% ipython --no-banner

In [1]: import numpy as np

In [2]: np.set_printoptions(precision=2, suppress=True, linewidth=200, legacy="1.25")

In [3]: th = np.deg2rad(135)

In [4]: feats = np.eye(10)

In [5]: feats[np.ix_([2, 4], [2, 4])] = [[np.cos(th), -np.sin(th)], [np.sin(th), np.cos(th)]]

In [6]: feats
Out[6]: 
array([[ 1.  ,  0.  ,  0.  ,  0.  ,  0.  ,  0.  ,  0.  ,  0.  ,  0.  ,  0.  ],
       [ 0.  ,  1.  ,  0.  ,  0.  ,  0.  ,  0.  ,  0.  ,  0.  ,  0.  ,  0.  ],
       [ 0.  ,  0.  , -0.71,  0.  , -0.71,  0.  ,  0.  ,  0.  ,  0.  ,  0.  ],
       [ 0.  ,  0.  ,  0.  ,  1.  ,  0.  ,  0.  ,  0.  ,  0.  ,  0.  ,  0.  ],
       [ 0.  ,  0.  ,  0.71,  0.  , -0.71,  0.  ,  0.  ,  0.  ,  0.  ,  0.  ],
       [ 0.  ,  0.  ,  0.  ,  0.  ,  0.  ,  1.  ,  0.  ,  0.  ,  0.  ,  0.  ],
       [ 0.  ,  0.  ,  0.  ,  0.  ,  0.  ,  0.  ,  1.  ,  0.  ,  0.  ,  0.  ],
       [ 0.  ,  0.  ,  0.  ,  0.  ,  0.  ,  0.  ,  0.  ,  1.  ,  0.  ,  0.  ],
       [ 0.  ,  0.  ,  0.  ,  0.  ,  0.  ,  0.  ,  0.  ,  0.  ,  1.  ,  0.  ],
       [ 0.  ,  0.  ,  0.  ,  0.  ,  0.  ,  0.  ,  0.  ,  0.  ,  0.  ,  1.  ]])

In [7]: Y = np.linalg.inv(feats)

In [8]: np.round(np.linalg.cond(feats), 2)
Out[8]: 1.0

In [9]: np.allclose(Y, feats.T)
Out[9]: True

In [10]: np.linalg.inv(Y)
Out[10]: 
array([[ 1.  ,  0.  ,  0.  ,  0.  ,  0.  ,  0.  ,  0.  ,  0.  ,  0.  ,  0.  ],
       [ 0.  ,  1.  ,  0.  ,  0.  ,  0.  ,  0.  ,  0.  ,  0.  ,  0.  ,  0.  ],
       [-0.  , -0.  , -0.71, -0.  , -0.71, -0.  , -0.  , -0.  , -0.  , -0.  ],
       [ 0.  ,  0.  ,  0.  ,  1.  ,  0.  ,  0.  ,  0.  ,  0.  ,  0.  ,  0.  ],
       [ 0.  ,  0.  ,  0.71,  0.  , -0.71,  0.  ,  0.  ,  0.  ,  0.  ,  0.  ],
       [ 0.  ,  0.  ,  0.  ,  0.  ,  0.  ,  1.  ,  0.  ,  0.  ,  0.  ,  0.  ],
       [ 0.  ,  0.  ,  0.  ,  0.  ,  0.  ,  0.  ,  1.  ,  0.  ,  0.  ,  0.  ],
       [ 0.  ,  0.  ,  0.  ,  0.  ,  0.  ,  0.  ,  0.  ,  1.  ,  0.  ,  0.  ],
       [ 0.  ,  0.  ,  0.  ,  0.  ,  0.  ,  0.  ,  0.  ,  0.  ,  1.  ,  0.  ],
       [ 0.  ,  0.  ,  0.  ,  0.  ,  0.  ,  0.  ,  0.  ,  0.  ,  0.  ,  1.  ]])

In [11]: Y = feats / np.linalg.norm(feats, axis=1, keepdims=True)

In [12]: gram = Y @ Y.T

In [13]: gram.round(2) + 0
Out[13]: 
array([[1., 0., 0., 0., 0., 0., 0., 0., 0., 0.],
       [0., 1., 0., 0., 0., 0., 0., 0., 0., 0.],
       [0., 0., 1., 0., 0., 0., 0., 0., 0., 0.],
       [0., 0., 0., 1., 0., 0., 0., 0., 0., 0.],
       [0., 0., 0., 0., 1., 0., 0., 0., 0., 0.],
       [0., 0., 0., 0., 0., 1., 0., 0., 0., 0.],
       [0., 0., 0., 0., 0., 0., 1., 0., 0., 0.],
       [0., 0., 0., 0., 0., 0., 0., 1., 0., 0.],
       [0., 0., 0., 0., 0., 0., 0., 0., 1., 0.],
       [0., 0., 0., 0., 0., 0., 0., 0., 0., 1.]])

In [14]: np.linalg.norm(Y, axis=1)
Out[14]: array([1., 1., 1., 1., 1., 1., 1., 1., 1., 1.])

In [15]: Uu, s, VT = np.linalg.svd(feats, full_matrices=False)

In [16]: np.round(Uu.T @ feats @ VT.T, 2) + 0
Out[16]: 
array([[1., 0., 0., 0., 0., 0., 0., 0., 0., 0.],
       [0., 1., 0., 0., 0., 0., 0., 0., 0., 0.],
       [0., 0., 1., 0., 0., 0., 0., 0., 0., 0.],
       [0., 0., 0., 1., 0., 0., 0., 0., 0., 0.],
       [0., 0., 0., 0., 1., 0., 0., 0., 0., 0.],
       [0., 0., 0., 0., 0., 1., 0., 0., 0., 0.],
       [0., 0., 0., 0., 0., 0., 1., 0., 0., 0.],
       [0., 0., 0., 0., 0., 0., 0., 1., 0., 0.],
       [0., 0., 0., 0., 0., 0., 0., 0., 1., 0.],
       [0., 0., 0., 0., 0., 0., 0., 0., 0., 1.]])

In [17]: np.allclose(Uu * s @ VT, feats)
Out[17]: True

In [18]: VT @ VT.T
Out[18]: 
array([[1., 0., 0., 0., 0., 0., 0., 0., 0., 0.],
       [0., 1., 0., 0., 0., 0., 0., 0., 0., 0.],
       [0., 0., 1., 0., 0., 0., 0., 0., 0., 0.],
       [0., 0., 0., 1., 0., 0., 0., 0., 0., 0.],
       [0., 0., 0., 0., 1., 0., 0., 0., 0., 0.],
       [0., 0., 0., 0., 0., 1., 0., 0., 0., 0.],
       [0., 0., 0., 0., 0., 0., 1., 0., 0., 0.],
       [0., 0., 0., 0., 0., 0., 0., 1., 0., 0.],
       [0., 0., 0., 0., 0., 0., 0., 0., 1., 0.],
       [0., 0., 0., 0., 0., 0., 0., 0., 0., 1.]])

In [19]: round(float(np.sqrt((s ** 2).sum())), 2), round(float(np.linalg.norm(feats)), 2)
Out[19]: (3.16, 3.16)

In [20]: s / s[0]
Out[20]: array([1., 1., 1., 1., 1., 1., 1., 1., 1., 1.])

In [21]: np.round(Uu.T @ Uu, 2) + 0
Out[21]: 
array([[1., 0., 0., 0., 0., 0., 0., 0., 0., 0.],
       [0., 1., 0., 0., 0., 0., 0., 0., 0., 0.],
       [0., 0., 1., 0., 0., 0., 0., 0., 0., 0.],
       [0., 0., 0., 1., 0., 0., 0., 0., 0., 0.],
       [0., 0., 0., 0., 1., 0., 0., 0., 0., 0.],
       [0., 0., 0., 0., 0., 1., 0., 0., 0., 0.],
       [0., 0., 0., 0., 0., 0., 1., 0., 0., 0.],
       [0., 0., 0., 0., 0., 0., 0., 1., 0., 0.],
       [0., 0., 0., 0., 0., 0., 0., 0., 1., 0.],
       [0., 0., 0., 0., 0., 0., 0., 0., 0., 1.]])
